>>> import numpy as np
>>> np.set_printoptions(precision=3, suppress=True, linewidth=100, sign=" ")
>>> arr = np.load("block2.npy")
>>> arr
array([[-0.319,  0.217, -0.711, -0.862],
       [ 0.282,  0.735,  0.03 , -0.753],
       [-0.971, -1.   , -0.834,  1.   ],
       [ 0.647,  0.984,  0.129, -0.986],
       [-0.38 , -0.462, -0.515, -0.139],
       [ 0.988,  1.   ,  0.981, -0.993],
       [ 0.963,  0.997,  0.979, -0.716],
       [ 0.762,  0.947,  0.786, -0.592],
       [ 0.371,  0.235,  0.617,  0.537],
       [-0.912, -0.999, -0.757,  0.993],
       [-0.405, -0.178, -0.691, -0.675],
       [-0.711, -0.978, -0.478,  0.947],
       [-0.31 , -0.938,  0.397,  0.982],
       [-0.909, -1.   , -0.508,  0.999],
       [ 0.934,  0.973,  0.983,  0.493],
       [ 0.585,  0.996, -0.508, -0.999],
       [-0.168, -0.808,  0.345,  0.927],
       [-0.159,  0.235, -0.478, -0.706],
       [ 0.84 ,  1.   , -0.05 , -1.   ],
       [-0.08 ,  0.119, -0.254, -0.414],
       [-0.178,  0.958, -0.933, -0.999],
       [ 0.623,  0.986,  0.   , -0.991],
       [ 0.778,  0.993,  0.43 , -0.987],
       [-0.675, -0.989, -0.11 ,  0.991],
       [-0.84 , -0.996, -0.592,  0.988],
       [ 0.11 ,  0.578, -0.188, -0.735],
       [-0.565,  0.744, -0.969, -0.998]])
>>> B = np.c_[arr[:, :3] @ np.array([[-5, -4, 0], [-2, -6, -3], [-4, 4, 9]]), np.array([-2, -2, 2, -1, 0, 0, 1, -2, 1, -1, 1, -2, -2, -1, 1, -1, 0, -1, 1, 2, -2, -1, -1, 1, 2, -1, 0])]
>>> B
array([[  4.005,  -2.87 ,  -7.05 ,  -2.   ],
       [ -3.   ,  -5.418,  -1.935,  -2.   ],
       [ 10.191,   6.548,  -4.506,   2.   ],
       [ -5.719,  -7.976,  -1.791,  -1.   ],
       [  4.884,   2.232,  -3.249,   0.   ],
       [-10.864,  -6.028,   5.829,   0.   ],
       [-10.725,  -5.918,   5.82 ,   1.   ],
       [ -8.848,  -5.586,   4.233,  -2.   ],
       [ -4.793,  -0.426,   4.848,   1.   ],
       [  9.586,   6.614,  -3.816,  -1.   ],
       [  5.145,  -0.076,  -5.685,   1.   ],
       [  7.423,   6.8  ,  -1.368,  -2.   ],
       [  1.838,   8.456,   6.387,  -2.   ],
       [  8.577,   7.604,  -1.572,  -1.   ],
       [-10.548,  -5.642,   5.928,   1.   ],
       [ -2.885, -10.348,  -7.56 ,  -1.   ],
       [  1.076,   6.9  ,   5.529,   0.   ],
       [  2.237,  -2.686,  -5.007,  -1.   ],
       [ -6.   ,  -9.56 ,  -3.45 ,   1.   ],
       [  1.178,  -1.41 ,  -2.643,   2.   ],
       [  2.706,  -8.768, -11.271,  -2.   ],
       [ -5.087,  -8.408,  -2.958,  -1.   ],
       [ -7.596,  -7.35 ,   0.891,  -1.   ],
       [  5.793,   8.194,   1.977,   1.   ],
       [  8.56 ,   6.968,  -2.34 ,   2.   ],
       [ -0.954,  -4.66 ,  -3.426,  -1.   ],
       [  5.213,  -6.08 , -10.953,   0.   ]])
>>> print(np.round(np.linalg.lstsq(arr, B[:, 0])[0], 3) + 0)
[-5. -2. -4.  0.]
>>> cen = (B - B.mean(axis=0)) / B.std(axis=0)
>>> cen.std(axis=0)
array([ 1.,  1.,  1.,  1.])
>>> coef = np.linalg.lstsq(np.delete(cen, 1, axis=1), cen[:, 1])[0]
>>> coef
array([ 1.128,  0.802,  0.004])
>>> U, sv, vt = np.linalg.svd(arr, full_matrices=False)
>>> sv / sv[0]
array([ 1.   ,  0.554,  0.163,  0.091])
>>> np.abs(vt[0])
array([ 0.442,  0.639,  0.193,  0.599])
>>> np.round(vt @ vt.T, 3) + 0
array([[ 1.,  0.,  0.,  0.],
       [ 0.,  1.,  0.,  0.],
       [ 0.,  0.,  1.,  0.],
       [ 0.,  0.,  0.,  1.]])
>>> print(np.round(U.T @ U, 3) + 0)
[[ 1.  0.  0.  0.]
 [ 0.  1.  0.  0.]
 [ 0.  0.  1.  0.]
 [ 0.  0.  0.  1.]]
>>> (sv > 1e-8).sum()
np.int64(4)
>>> np.abs(U[:, 0]).round(6).argmax()
np.int64(5)
>>> theta = np.radians(45)
>>> r_ = np.eye(4)
>>> r_[2, 2] = r_[3, 3] = np.cos(theta)
>>> r_[2, 3], r_[3, 2] = -np.sin(theta), np.sin(theta)
>>> r_
array([[ 1.   ,  0.   ,  0.   ,  0.   ],
       [ 0.   ,  1.   ,  0.   ,  0.   ],
       [ 0.   ,  0.   ,  0.707, -0.707],
       [ 0.   ,  0.   ,  0.707,  0.707]])
>>> B = arr @ r_.T
>>> print(np.allclose(arr @ arr.T, B @ B.T))
True
>>> np.allclose(np.linalg.norm(arr, axis=1), np.linalg.norm(B, axis=1))
True
>>> np.abs(B - arr).max(axis=0)
array([ 0.   ,  0.   ,  0.99 ,  0.985])
>>> round(float(np.linalg.det(r_)), 3), np.round(np.trace(r_), 3)
(1.0, np.float64(3.414))
>>> K = np.load("layer2.npy")
>>> K
array([[ 1.974,  2.994,  0.144,  2.959],
       [ 2.056,  3.034, -0.028,  3.038],
       [ 1.893,  3.038, -0.013,  3.027],
       [ 1.927,  3.005,  0.012,  2.903],
       [ 2.04 ,  3.07 ,  0.188,  3.062],
       [ 2.003,  3.056,  0.058,  2.982],
       [ 1.834,  2.981, -0.114,  2.888],
       [ 2.062,  3.054,  0.156,  3.013],
       [ 2.01 ,  2.978, -0.078,  2.979],
       [ 1.98 ,  3.088,  0.015,  3.026],
       [ 2.025,  2.952,  0.046,  2.96 ],
       [-0.029,  2.955,  0.843,  2.833],
       [-0.133,  3.208,  0.988,  3.03 ],
       [ 0.071,  3.231,  1.204,  2.82 ],
       [-0.15 ,  3.016,  1.037,  3.008],
       [ 0.066,  2.937,  1.001,  2.927],
       [ 0.002,  3.097,  0.811,  3.12 ],
       [ 0.055,  2.904,  1.182,  3.093],
       [-0.053,  2.923,  0.968,  2.837],
       [ 0.053,  2.806,  0.941,  3.049],
       [ 0.152,  3.043,  0.987,  2.816],
       [ 0.036,  2.909,  0.909,  3.085]])
>>> C2 = np.cov(arr, rowvar=False)
>>> np.median(arr, axis=0)
array([-0.159,  0.235, -0.188, -0.675])
>>> np.linalg.eigvalsh(C2)[::-1]
array([ 1.691,  0.499,  0.044,  0.014])
>>> C2
array([[ 0.432,  0.473,  0.306, -0.349],
       [ 0.473,  0.703,  0.202, -0.626],
       [ 0.306,  0.202,  0.378, -0.029],
       [-0.349, -0.626, -0.029,  0.736]])
>>> arr.std(axis=0)
array([ 0.645,  0.823,  0.603,  0.842])
>>> round(float(np.corrcoef(arr[:, 0], arr[:, 1])[0, 1]), 3)
0.858
>>> P = np.triu(np.array([[5, -2, -2, 1], [-4, 2, -1, -4], [1, -1, 0, -5], [3, -5, 1, -3]]), 1) + np.eye(4)
>>> B = P @ C2 @ np.linalg.inv(P)
>>> np.linalg.matrix_rank(B)
np.int64(4)
>>> C2 = np.cov(K, rowvar=False)
>>> np.argsort(-K.std(axis=0).round(6), kind="stable")
array([ 0,  2,  1,  3])
>>> np.corrcoef(K.T)
array([[ 1.   ,  0.098, -0.968,  0.11 ],
       [ 0.098,  1.   , -0.049, -0.07 ],
       [-0.968, -0.049,  1.   , -0.109],
       [ 0.11 , -0.07 , -0.109,  1.   ]])
>>> C2
array([[ 1.029,  0.01 , -0.491,  0.01 ],
       [ 0.01 ,  0.009, -0.002, -0.001],
       [-0.491, -0.002,  0.249, -0.005],
       [ 0.01 , -0.001, -0.005,  0.009]])
>>> C2.shape
(4, 4)
>>> print(np.median(K, axis=0))
[ 0.993  3.01   0.5    2.995]
>>> print(K.std(axis=0))
[ 0.991  0.094  0.488  0.09 ]
>>> np.linalg.eigvalsh(C2)[::-1]
array([ 1.266,  0.014,  0.009,  0.008])
>>> low = np.linalg.cholesky(C2)
>>> np.round(np.prod(np.diag(low)) ** 2, 3), round(np.linalg.det(C2), 3)
(np.float64(0.0), np.float64(0.0))
>>> print(low)
[[ 1.014  0.     0.     0.   ]
 [ 0.009  0.096  0.     0.   ]
 [-0.484  0.023  0.123  0.   ]
 [ 0.01  -0.008  0.001  0.091]]
>>> data = np.loadtxt("arr.csv", delimiter=",")
>>> data
array([[ 0.,  2.,  2.],
       [ 0.,  0.,  0.],
       [ 0.,  0.,  0.],
       [ 0.,  2.,  2.],
       [-1.,  0., -2.],
       [ 0.,  0.,  0.],
       [-1.,  0., -2.],
       [ 0.,  0.,  0.],
       [ 0., -2.,  2.],
       [-1., -2.,  0.],
       [ 0.,  0.,  0.],
       [-1.,  2.,  0.],
       [-1.,  0., -2.],
       [ 0.,  0.,  0.],
       [ 0.,  2.,  2.],
       [ 0.,  0.,  0.],
       [-1.,  2.,  0.],
       [ 0.,  0.,  0.],
       [ 0.,  0.,  0.],
       [-1.,  0.,  2.],
       [-1.,  2.,  0.],
       [ 0.,  0.,  0.],
       [-1.,  0., -2.],
       [ 0.,  2.,  2.],
       [-1., -2.,  0.],
       [ 0.,  0.,  0.],
       [ 0.,  0.,  0.],
       [ 0.,  0.,  0.],
       [ 0.,  0.,  0.]])
>>> labels = data[:, 2] > np.median(data[:, 2])
>>> u = data[labels].mean(axis=0) - data[~labels].mean(axis=0)
>>> labels.astype(int)
array([ 1,  0,  0,  1,  0,  0,  0,  0,  1,  0,  0,  0,  0,  0,  1,  0,  0,  0,  0,  1,  0,  0,  0,
        1,  0,  0,  0,  0,  0])
>>> np.round((((data - data.mean(axis=0)) @ u > 0) == labels).mean(), 3)
np.float64(0.897)
>>> ((data - data.mean(axis=0)) @ u > 0).astype(int)
array([ 1,  0,  0,  1,  0,  0,  0,  0,  1,  0,  0,  1,  0,  0,  1,  0,  1,  0,  0,  1,  1,  0,  0,
        1,  0,  0,  0,  0,  0])
>>> cent = data[[9, 23]].astype(float)
>>> for _ in range(5):
...     labels = np.linalg.norm(data[:, None] - cent, axis=-1).argmin(axis=1)
...     cent = np.array([data[labels == j].mean(axis=0) for j in range(2)])
... 
>>> labels
array([ 1,  0,  0,  1,  0,  0,  0,  0,  0,  0,  0,  1,  0,  0,  1,  0,  1,  0,  0,  1,  1,  0,  0,
        1,  0,  0,  0,  0,  0])
>>> np.bincount(labels)
array([ 21,   8])
>>> x = np.array([-4, 1, 2])
>>> rhs = data @ x
>>> coef, lr = np.zeros(3), 1 / np.linalg.norm(data, 2) ** 2
>>> for i in range(5):
...     coef -= lr * data.T @ (data @ coef - rhs)
...     if i % 1 == 0: print(i, round(np.linalg.norm(data @ coef - rhs), 3))
... 
0 10.115
1 8.486
2 7.144
3 6.02
4 5.073
>>> coef
array([-2.298,  1.261,  1.584])
>>> cen = data - data.mean(axis=0)
>>> U, sv, vt = np.linalg.svd(cen, full_matrices=False)
>>> np.linalg.matrix_rank(cen)
np.int64(3)
>>> print(np.searchsorted(np.cumsum(sv ** 2) / (sv ** 2).sum(), 0.9) + 1)
2
>>> sv
array([ 7.097,  5.342,  2.212])
>>> print(np.round(cen.mean(axis=0), 3) + 0)
[ 0.  0.  0.]
>>> np.abs(U[:, 0]).argmax()
np.int64(0)
>>> np.abs(vt[-1])
array([ 0.973,  0.052,  0.224])
>>> np.abs(vt[0]).argmax()
np.int64(2)
>>> rng = np.random.default_rng(7587)
>>> B = data + rng.integers(-2, 3, (29, 2)) @ rng.integers(-2, 3, (2, 3))
>>> B
array([[-4.,  5.,  4.],
       [ 0.,  1.,  2.],
       [ 0.,  1.,  2.],
       [-2.,  2.,  0.],
       [ 3., -3., -4.],
       [ 0.,  1.,  2.],
       [ 2., -1., -1.],
       [ 3., -1.,  1.],
       [ 1., -3.,  1.],
       [ 3., -5., -2.],
       [ 4., -3., -2.],
       [ 0.,  1., -1.],
       [-1.,  0., -2.],
       [ 0., -1., -2.],
       [-1.,  2.,  1.],
       [-3.,  1., -1.],
       [ 2.,  1.,  1.],
       [-4.,  3.,  2.],
       [-6.,  4.,  2.],
       [-1.,  1.,  4.],
       [ 0.,  2.,  1.],
       [ 3., -1.,  1.],
       [-1.,  1.,  0.],
       [ 0.,  1.,  0.],
       [ 3., -4.,  0.],
       [ 2., -1.,  0.],
       [-2.,  2.,  2.],
       [ 3., -1.,  1.],
       [-4.,  2.,  0.]])
>>> np.abs(B - data).sum(axis=1)
array([  9.,   3.,   3.,   4.,   9.,   3.,   5.,   5.,   3.,   9.,   9.,   3.,   0.,   3.,   2.,
         5.,   5.,   9.,  12.,   3.,   2.,   5.,   3.,   3.,   6.,   3.,   6.,   5.,   6.])
>>> B - data
array([[-4.,  3.,  2.],
       [ 0.,  1.,  2.],
       [ 0.,  1.,  2.],
       [-2.,  0., -2.],
       [ 4., -3., -2.],
       [ 0.,  1.,  2.],
       [ 3., -1.,  1.],
       [ 3., -1.,  1.],
       [ 1., -1., -1.],
       [ 4., -3., -2.],
       [ 4., -3., -2.],
       [ 1., -1., -1.],
       [ 0.,  0.,  0.],
       [ 0., -1., -2.],
       [-1.,  0., -1.],
       [-3.,  1., -1.],
       [ 3., -1.,  1.],
       [-4.,  3.,  2.],
       [-6.,  4.,  2.],
       [ 0.,  1.,  2.],
       [ 1.,  0.,  1.],
       [ 3., -1.,  1.],
       [ 0.,  1.,  2.],
       [ 0., -1., -2.],
       [ 4., -2.,  0.],
       [ 2., -1.,  0.],
       [-2.,  2.,  2.],
       [ 3., -1.,  1.],
       [-4.,  2.,  0.]])
>>> np.round(np.linalg.svd(B - data, compute_uv=False), 3) + 0
array([ 17.561,   8.282,   0.   ])
>>> W0 = np.load("data.npy")
>>> W0
array([[ 0,  1,  0],
       [ 1,  0,  0],
       [ 0,  0,  0]])
>>> W0 @ W0.T
array([[ 1,  0,  0],
       [ 0,  1,  0],
       [ 0,  0,  0]])
>>> [round(float(x), 3) for x in np.linalg.svd(W0, compute_uv=False)[:3]]
[1.0, 1.0, 0.0]
>>> print((np.linalg.matrix_power((W0 != 0) + (W0.T != 0) + np.eye(3), 3) > 0).astype(int))
[[ 1  1  0]
 [ 1  1  0]
 [ 0  0  1]]
>>> (W0 != 0).astype(int)
array([[ 0,  1,  0],
       [ 1,  0,  0],
       [ 0,  0,  0]])
>>> theta = np.radians(72)
>>> r_ = np.eye(3)
>>> r_[1, 1] = r_[0, 0] = np.cos(theta)
>>> r_[1, 0], r_[0, 1] = -np.sin(theta), np.sin(theta)
>>> r_
array([[ 0.309,  0.951,  0.   ],
       [-0.951,  0.309,  0.   ],
       [ 0.   ,  0.   ,  1.   ]])
>>> B = W0 @ r_.T
>>> np.allclose(np.linalg.norm(W0, axis=1), np.linalg.norm(B, axis=1))
True
>>> print(np.allclose(W0 @ W0.T, B @ B.T))
True
>>> U, sv, vt = np.linalg.svd(W0)
>>> sv
array([ 1.,  1.,  0.])
>>> print(np.argmax(sv[:-1] / (sv[1:] + 1e-6)) + 1)
2
>>> B = U[:, :2] @ np.diag(sv[:2]) @ vt[:2]
>>> np.linalg.matrix_rank(B)
np.int64(2)
>>> print(np.round(np.linalg.norm(W0 - B) / np.linalg.norm(W0), 3))
0.0
>>> np.abs(W0 - B).max()
np.float64(0.0)
>>> E = np.load("x.npy")
>>> E
array([[ 5,  2,  0],
       [ 0,  0,  0],
       [ 0,  0,  0]])
>>> U, sv, vt = np.linalg.svd(E)
>>> vecs = vt[:(sv > 1e-8).sum()]
>>> x = E[1] + 2 * E[2] + rng.integers(2) * np.eye(3)[1]
>>> x
array([ 0.,  1.,  0.])
>>> np.linalg.matrix_rank(np.vstack([E, x]))
np.int64(2)
>>> print(np.allclose(vecs.T @ vecs @ x, x))
False
>>> vecs.T @ vecs
array([[ 0.862,  0.345,  0.   ],
       [ 0.345,  0.138,  0.   ],
       [ 0.   ,  0.   ,  0.   ]])
>>> print(E @ E)
[[ 25  10   0]
 [  0   0   0]
 [  0   0   0]]
>>> np.sort(np.linalg.eigvals(E).real)
array([ 0.,  0.,  5.])
>>> (E != 0).astype(int)
array([[ 1,  1,  0],
       [ 0,  0,  0],
       [ 0,  0,  0]])
>>> np.round(np.linalg.det(E), 3)
np.float64(0.0)
